% python3 -q
>>> import numpy as np
>>> from numpy import linalg as LA
>>> np.set_printoptions(suppress=True, linewidth=200)
>>> M = np.array([[0, 9, 10],
...     [0, 0, 0],
...     [0, 7, 7],
...     [0, 0, 0],
...     [0, 0, 0],
...     [0, 5, 4],
...     [0, 1, 0],
...     [0, 0, 0],
...     [0, 7, 7],
...     [0, 9, 10],
...     [0, 7, 7],
...     [0, 9, 10]])
>>> # rows 1 and 3 are equal
>>> cov = M.T @ M
>>> np.round(LA.eigvalsh(cov)[::-1], 2)
array([877.13,   1.87,   0.  ])
>>> print(np.allclose(cov, cov.T))
True
>>> np.trace(cov), (M ** 2).sum()
(np.int64(879), np.int64(879))
>>> cov
array([[  0,   0,   0],
       [  0, 416, 437],
       [  0, 437, 463]])
>>> U, sv, Vh = LA.svd(M)
>>> vecs = Vh[:(sv > 1e-8).sum()]
>>> rng = np.random.default_rng(28688)
>>> x = M[11] + -1 * M[6] + rng.integers(2) * np.eye(3)[0]
>>> x
array([ 0.,  8., 10.])
>>> np.round(vecs.T @ vecs, 2) + 0
array([[0., 0., 0.],
       [0., 1., 0.],
       [0., 0., 1.]])
>>> print(round(LA.norm(x - vecs.T @ vecs @ x), 2))
0.0
>>> rk = LA.matrix_rank(M)
>>> rk
np.int64(2)
>>> ns = LA.svd(M)[2][rk:].T
>>> np.allclose(M @ ns, 0)
True
>>> ns @ ns.T
array([[1., 0., 0.],
       [0., 0., 0.],
       [0., 0., 0.]])
>>> u = np.array([-2, -3, -1, -2, 0, 1, -2, 3, 0])
>>> J = np.outer(rng.normal(size=25), u) + 0.3 * rng.normal(size=(25, 9))
>>> J.round(2) + 0
array([[  0.55,   0.63,   0.01,   0.87,  -0.34,  -0.8 ,   0.34,  -0.75,  -0.06],
       [ -0.72,  -0.47,  -0.2 ,   0.32,   0.22,   0.2 ,  -0.51,   0.68,   0.  ],
       [ -1.81,  -2.36,  -0.8 ,  -1.72,   0.51,   0.84,  -1.39,   2.05,  -0.03],
       [ -2.35,  -3.31,  -0.91,  -2.22,   0.06,   1.34,  -2.08,   3.46,   0.39],
       [  1.92,   2.95,   0.57,   1.94,   0.08,  -1.7 ,   1.72,  -3.32,  -0.15],
       [ -5.03,  -7.6 ,  -2.64,  -5.26,  -0.77,   2.22,  -5.46,   7.29,   0.13],
       [ -2.24,  -1.91,  -1.  ,  -1.16,  -0.23,   0.26,  -1.57,   2.02,   0.2 ],
       [  3.08,   4.98,   1.97,   3.55,   0.55,  -1.37,   3.45,  -4.69,  -0.11],
       [ -2.59,  -3.99,  -1.24,  -2.71,  -0.02,   1.43,  -3.02,   4.47,   0.36],
       [  0.53,  -0.02,   0.2 ,   0.23,   0.43,   0.03,   0.5 ,  -0.28,   0.2 ],
       [  7.8 ,  10.36,   3.86,   7.13,  -0.23,  -3.47,   7.43, -11.41,  -0.17],
       [  0.56,   0.5 ,  -0.19,   0.12,   0.43,  -0.03,   0.68,  -0.88,   0.16],
       [ -0.99,  -1.1 ,  -0.28,  -0.98,  -0.04,   0.25,  -0.68,   1.49,   0.15],
       [  0.45,   0.65,   0.38,   0.66,   0.31,  -0.58,   0.35,  -0.71,  -0.34],
       [ -1.24,  -2.13,  -0.94,  -1.81,  -0.14,   0.39,  -1.86,   3.08,  -0.47],
       [ -0.65,  -0.13,   0.16,  -0.06,  -0.08,   0.06,  -0.77,   0.71,  -0.05],
       [ -0.38,  -0.63,   0.53,  -0.23,  -0.23,   0.19,  -0.2 ,   0.32,  -0.59],
       [  2.52,   4.  ,   1.39,   2.45,  -0.07,  -1.97,   2.26,  -4.12,   0.21],
       [  3.47,   4.61,   1.9 ,   3.72,  -0.16,  -1.51,   3.27,  -5.61,   0.55],
       [ -4.14,  -5.47,  -1.99,  -3.43,   0.05,   1.98,  -3.69,   5.1 ,   0.38],
       [ -2.74,  -2.67,  -1.21,  -2.07,   0.09,   0.91,  -2.14,   3.07,  -0.01],
       [ -0.44,   0.01,   0.26,  -0.34,   0.22,   0.25,  -0.09,  -0.09,  -0.21],
       [  1.47,   1.92,   0.9 ,   0.97,  -0.33,  -0.81,   1.6 ,  -2.44,  -0.4 ],
       [ -0.65,  -1.15,  -0.31,  -0.93,   0.11,   0.41,  -1.06,   0.84,   0.19],
       [  0.5 ,  -0.59,  -0.27,   0.3 ,  -0.24,  -0.06,  -0.31,   0.16,   0.36]])
>>> cen = J - J.mean(axis=0)
>>> U, sv, Vh = LA.svd(cen, full_matrices=False)
>>> np.round(np.abs(Vh[-1]), 2)
array([0.1 , 0.4 , 0.47, 0.06, 0.21, 0.64, 0.29, 0.07, 0.26])
>>> (np.sign(U[:, 0]) == np.sign(U[0, 0])).astype(int)
array([1, 0, 0, 0, 1, 0, 0, 1, 0, 1, 1, 1, 0, 1, 0, 0, 0, 1, 1, 0, 0, 0, 1, 0, 0])
>>> np.searchsorted(np.cumsum(sv ** 2) / (sv ** 2).sum(), 0.9) + 1
np.int64(1)
>>> sv.round(2)
array([35.23,  1.93,  1.82,  1.66,  1.48,  1.33,  0.95,  0.74,  0.57])
